$ python3 -q
>>> import numpy as np
>>> from numpy import linalg as LA
>>> np.set_printoptions(suppress=True, linewidth=140)
>>> rnd = lambda a: np.round(a, 3) + 0
>>> X = np.load("block9.npy")
>>> X
array([[1.   , 0.2  , 0.04 , 0.008, 0.002, 0.   , 0.   , 0.   , 0.   , 0.   , 0.   , 0.   ],
       [0.2  , 1.   , 0.2  , 0.04 , 0.008, 0.002, 0.   , 0.   , 0.   , 0.   , 0.   , 0.   ],
       [0.04 , 0.2  , 1.   , 0.2  , 0.04 , 0.008, 0.002, 0.   , 0.   , 0.   , 0.   , 0.   ],
       [0.008, 0.04 , 0.2  , 1.   , 0.2  , 0.04 , 0.008, 0.002, 0.   , 0.   , 0.   , 0.   ],
       [0.002, 0.008, 0.04 , 0.2  , 1.   , 0.2  , 0.04 , 0.008, 0.002, 0.   , 0.   , 0.   ],
       [0.   , 0.002, 0.008, 0.04 , 0.2  , 1.   , 0.2  , 0.04 , 0.008, 0.002, 0.   , 0.   ],
       [0.   , 0.   , 0.002, 0.008, 0.04 , 0.2  , 1.   , 0.2  , 0.04 , 0.008, 0.002, 0.   ],
       [0.   , 0.   , 0.   , 0.002, 0.008, 0.04 , 0.2  , 1.   , 0.2  , 0.04 , 0.008, 0.002],
       [0.   , 0.   , 0.   , 0.   , 0.002, 0.008, 0.04 , 0.2  , 1.   , 0.2  , 0.04 , 0.008],
       [0.   , 0.   , 0.   , 0.   , 0.   , 0.002, 0.008, 0.04 , 0.2  , 1.   , 0.2  , 0.04 ],
       [0.   , 0.   , 0.   , 0.   , 0.   , 0.   , 0.002, 0.008, 0.04 , 0.2  , 1.   , 0.2  ],
       [0.   , 0.   , 0.   , 0.   , 0.   , 0.   , 0.   , 0.002, 0.008, 0.04 , 0.2  , 1.   ]])
>>> vals, evecs = LA.eigh(X)
>>> rnd(vals)
array([0.673, 0.689, 0.718, 0.762, 0.82 , 0.893, 0.98 , 1.082, 1.194, 1.307, 1.406, 1.475])
>>> rnd(LA.svd(X, compute_uv=False))
array([1.475, 1.406, 1.307, 1.194, 1.082, 0.98 , 0.893, 0.82 , 0.762, 0.718, 0.689, 0.673])
>>> rnd(evecs @ np.diag(vals) @ evecs.T)
array([[1.   , 0.2  , 0.04 , 0.008, 0.002, 0.   , 0.   , 0.   , 0.   , 0.   , 0.   , 0.   ],
       [0.2  , 1.   , 0.2  , 0.04 , 0.008, 0.002, 0.   , 0.   , 0.   , 0.   , 0.   , 0.   ],
       [0.04 , 0.2  , 1.   , 0.2  , 0.04 , 0.008, 0.002, 0.   , 0.   , 0.   , 0.   , 0.   ],
       [0.008, 0.04 , 0.2  , 1.   , 0.2  , 0.04 , 0.008, 0.002, 0.   , 0.   , 0.   , 0.   ],
       [0.002, 0.008, 0.04 , 0.2  , 1.   , 0.2  , 0.04 , 0.008, 0.002, 0.   , 0.   , 0.   ],
       [0.   , 0.002, 0.008, 0.04 , 0.2  , 1.   , 0.2  , 0.04 , 0.008, 0.002, 0.   , 0.   ],
       [0.   , 0.   , 0.002, 0.008, 0.04 , 0.2  , 1.   , 0.2  , 0.04 , 0.008, 0.002, 0.   ],
       [0.   , 0.   , 0.   , 0.002, 0.008, 0.04 , 0.2  , 1.   , 0.2  , 0.04 , 0.008, 0.002],
       [0.   , 0.   , 0.   , 0.   , 0.002, 0.008, 0.04 , 0.2  , 1.   , 0.2  , 0.04 , 0.008],
       [0.   , 0.   , 0.   , 0.   , 0.   , 0.002, 0.008, 0.04 , 0.2  , 1.   , 0.2  , 0.04 ],
       [0.   , 0.   , 0.   , 0.   , 0.   , 0.   , 0.002, 0.008, 0.04 , 0.2  , 1.   , 0.2  ],
       [0.   , 0.   , 0.   , 0.   , 0.   , 0.   , 0.   , 0.002, 0.008, 0.04 , 0.2  , 1.   ]])
>>> rnd(LA.eigvalsh(X @ X))
array([0.453, 0.475, 0.516, 0.58 , 0.672, 0.797, 0.961, 1.171, 1.426, 1.708, 1.978, 2.176])
>>> np.unique(vals.round(6) + 0, return_counts=True)[1]
array([1, 1, 1, 1, 1, 1, 1, 1, 1, 1, 1, 1])
>>> rng = np.random.default_rng(4173)
>>> other = X + rng.integers(-2, 3, (12, 5)) @ rng.integers(-2, 3, (5, 12))
>>> other
array([[  2.   ,  -3.8  ,   1.04 ,   4.008,  -7.998,  -6.   ,  -5.   ,   0.   ,  -5.   ,  -7.   ,  -4.   ,   2.   ],
       [  0.2  ,  -5.   ,  -1.8  ,   4.04 ,  -5.992,  -0.998,  -1.   ,   1.   ,  -4.   ,   1.   ,  -3.   ,   3.   ],
       [ -8.96 ,   4.2  ,  -1.   ,  -7.8  ,   5.04 ,  -0.992,  -5.998,  -3.   ,  -1.   ,   1.   ,  -4.   ,  -3.   ],
       [  0.008,   8.04 ,  -3.8  ,  -6.   ,   7.2  ,   4.04 ,   6.008,   0.002,   4.   ,   5.   ,   4.   ,  -3.   ],
       [ -8.998,   2.008, -11.96 ,  -5.8  ,   0.   ,   0.2  ,   0.04 ,   3.008,  -0.998,   4.   ,  -3.   ,   5.   ],
       [ -6.   ,   0.002,  -2.992,  -2.96 ,   2.2  ,   2.   ,  -1.8  ,   0.04 ,   0.008,   3.002,  -2.   ,   1.   ],
       [  6.   ,  14.   ,   0.002,  -5.992,   4.04 ,  -2.8  ,   6.   ,   1.2  ,   6.04 ,  -8.992,   7.002,  -3.   ],
       [  2.   ,   2.   ,  -6.   ,  -2.998,  -4.992,  -2.96 ,   1.2  ,   0.   ,  -5.8  ,   0.04 ,  -2.992,  -1.998],
       [ 10.   ,   0.   ,   2.   ,   5.   ,  -6.998,  -3.992,   3.04 ,   1.2  ,  -1.   ,  -6.8  ,   2.04 ,   0.008],
       [  0.   ,  12.   ,  -6.   ,  -9.   ,   5.   ,   0.002,   5.008,   1.04 ,   4.2  ,   0.   ,   4.2  ,  -1.96 ],
       [  5.   ,   4.   ,   2.   ,  -1.   ,   6.   ,   5.   ,   7.002,   0.008,   5.04 ,   4.2  ,   7.   ,  -2.8  ],
       [  2.   ,   0.   ,   6.   ,   0.   ,   6.   ,   4.   ,   1.   ,  -2.998,   2.008,   4.04 ,   2.2  ,  -4.   ]])
>>> np.abs(other - X).sum(axis=1)
array([47., 32., 47., 52., 46., 23., 64., 34., 43., 49., 48., 35.])
>>> rnd(other - X)
array([[  1.,  -4.,   1.,   4.,  -8.,  -6.,  -5.,   0.,  -5.,  -7.,  -4.,   2.],
       [  0.,  -6.,  -2.,   4.,  -6.,  -1.,  -1.,   1.,  -4.,   1.,  -3.,   3.],
       [ -9.,   4.,  -2.,  -8.,   5.,  -1.,  -6.,  -3.,  -1.,   1.,  -4.,  -3.],
       [  0.,   8.,  -4.,  -7.,   7.,   4.,   6.,   0.,   4.,   5.,   4.,  -3.],
       [ -9.,   2., -12.,  -6.,  -1.,   0.,   0.,   3.,  -1.,   4.,  -3.,   5.],
       [ -6.,   0.,  -3.,  -3.,   2.,   1.,  -2.,   0.,   0.,   3.,  -2.,   1.],
       [  6.,  14.,   0.,  -6.,   4.,  -3.,   5.,   1.,   6.,  -9.,   7.,  -3.],
       [  2.,   2.,  -6.,  -3.,  -5.,  -3.,   1.,  -1.,  -6.,   0.,  -3.,  -2.],
       [ 10.,   0.,   2.,   5.,  -7.,  -4.,   3.,   1.,  -2.,  -7.,   2.,   0.],
       [  0.,  12.,  -6.,  -9.,   5.,   0.,   5.,   1.,   4.,  -1.,   4.,  -2.],
       [  5.,   4.,   2.,  -1.,   6.,   5.,   7.,   0.,   5.,   4.,   6.,  -3.],
       [  2.,   0.,   6.,   0.,   6.,   4.,   1.,  -3.,   2.,   4.,   2.,  -5.]])
>>> rnd(LA.svd(other - X, compute_uv=False))
array([37.091, 28.438, 22.14 , 14.679,  9.483,  0.   ,  0.   ,  0.   ,  0.   ,  0.   ,  0.   ,  0.   ])
